$ python -q
>>> import numpy as np
>>> np.set_printoptions(precision=2, suppress=True, linewidth=200)
>>> def tidy(a):
...     return np.round(a, 2) + 0
... 
>>> W0 = np.load("mat.npy")
>>> W0
array([[-1,  2, -1,  0,  2],
       [-2,  1, -2, -1,  1],
       [-3,  0, -3, -2,  0],
       [-4, -1, -4, -3, -1]])
>>> rng = np.random.default_rng(91459)
>>> out = W0 + rng.integers(-2, 3, (4, 2)) @ rng.integers(-2, 3, (2, 5))
>>> out
array([[-1,  2, -1,  0,  2],
       [-6, -3, -4, -5, -1],
       [-3,  1, -3, -1,  0],
       [ 0,  4, -2,  2,  1]])
>>> np.linalg.matrix_rank(out - W0, tol=1e-8)
np.int64(2)
>>> np.abs(out - W0).sum(axis=1)
array([ 0, 16,  2, 18])
>>> U, sigma, vt = np.linalg.svd(W0)
>>> tidy(sigma)
array([8.57, 3.54, 0.  , 0.  ])
>>> np.argmax(sigma[:-1] / (sigma[1:] + 1e-6)) + 1
np.int64(2)
>>> out = U[:, :2] @ np.diag(sigma[:2]) @ vt[:2]
>>> tidy(np.linalg.norm(W0 - out, 2)), tidy(sigma[2])
(np.float64(0.0), np.float64(0.0))
>>> np.linalg.matrix_rank(W0, rtol=0.05)
np.int64(2)
>>> U, sigma, vt = np.linalg.svd(W0)
>>> evecs = vt[:(sigma > 1e-8).sum()]
>>> x = W0[2] + 3 * W0[3] + rng.integers(2) * np.eye(5)[2]
>>> x
array([-15.,  -3., -14., -11.,  -3.])
>>> tidy(evecs.T @ evecs)
array([[ 0.41, -0.04,  0.41,  0.26, -0.04],
       [-0.04,  0.48, -0.04,  0.13,  0.48],
       [ 0.41, -0.04,  0.41,  0.26, -0.04],
       [ 0.26,  0.13,  0.26,  0.22,  0.13],
       [-0.04,  0.48, -0.04,  0.13,  0.48]])
>>> np.linalg.matrix_rank(np.vstack([W0, x]))
np.int64(3)
>>> tidy(np.diag(evecs.T @ evecs))
array([0.41, 0.48, 0.41, 0.22, 0.48])
>>> tidy(np.linalg.norm(x - evecs.T @ evecs @ x))
np.float64(0.77)
>>> np.linalg.lstsq(W0[:-1].T, W0[-1])[2]
np.int32(2)
>>> np.allclose(W0[:-1].T @ np.linalg.lstsq(W0[:-1].T, W0[-1])[0], W0[-1])
True
>>> data = np.tanh(np.array([[-0.5],
...     [-1.0],
...     [1.3],
...     [-1.4],
...     [-0.7],
...     [0.8],
...     [-1.4],
...     [-1.7],
...     [1.1],
...     [-1.2],
...     [-0.8],
...     [2.0],
...     [0.0],
...     [0.7],
...     [-1.4],
...     [-0.1],
...     [0.4],
...     [0.9],
...     [0.9],
...     [-0.1],
...     [1.0],
...     [-1.1]]) @ np.array([[-2.4, -1.3, 0.0, -0.9]]))
>>> tidy(data)
array([[ 0.83,  0.57,  0.  ,  0.42],
       [ 0.98,  0.86,  0.  ,  0.72],
       [-1.  , -0.93,  0.  , -0.82],
       [ 1.  ,  0.95,  0.  ,  0.85],
       [ 0.93,  0.72,  0.  ,  0.56],
       [-0.96, -0.78,  0.  , -0.62],
       [ 1.  ,  0.95,  0.  ,  0.85],
       [ 1.  ,  0.98,  0.  ,  0.91],
       [-0.99, -0.89,  0.  , -0.76],
       [ 0.99,  0.92,  0.  ,  0.79],
       [ 0.96,  0.78,  0.  ,  0.62],
       [-1.  , -0.99,  0.  , -0.95],
       [ 0.  ,  0.  ,  0.  ,  0.  ],
       [-0.93, -0.72,  0.  , -0.56],
       [ 1.  ,  0.95,  0.  ,  0.85],
       [ 0.24,  0.13,  0.  ,  0.09],
       [-0.74, -0.48,  0.  , -0.35],
       [-0.97, -0.82,  0.  , -0.67],
       [-0.97, -0.82,  0.  , -0.67],
       [ 0.24,  0.13,  0.  ,  0.09],
       [-0.98, -0.86,  0.  , -0.72],
       [ 0.99,  0.89,  0.  ,  0.76]])
>>> # rows and columns are dependent
>>> tidy(np.trace(np.linalg.pinv(data) @ data))
np.float64(3.0)
>>> np.unique(data.round(6), axis=0).shape
(18, 4)
>>> np.abs(np.diag(np.linalg.qr(data)[1])) > 1e-9
array([ True,  True, False,  True])
>>> np.linalg.lstsq(data[:-1].T, data[-1])[2]
np.int32(3)
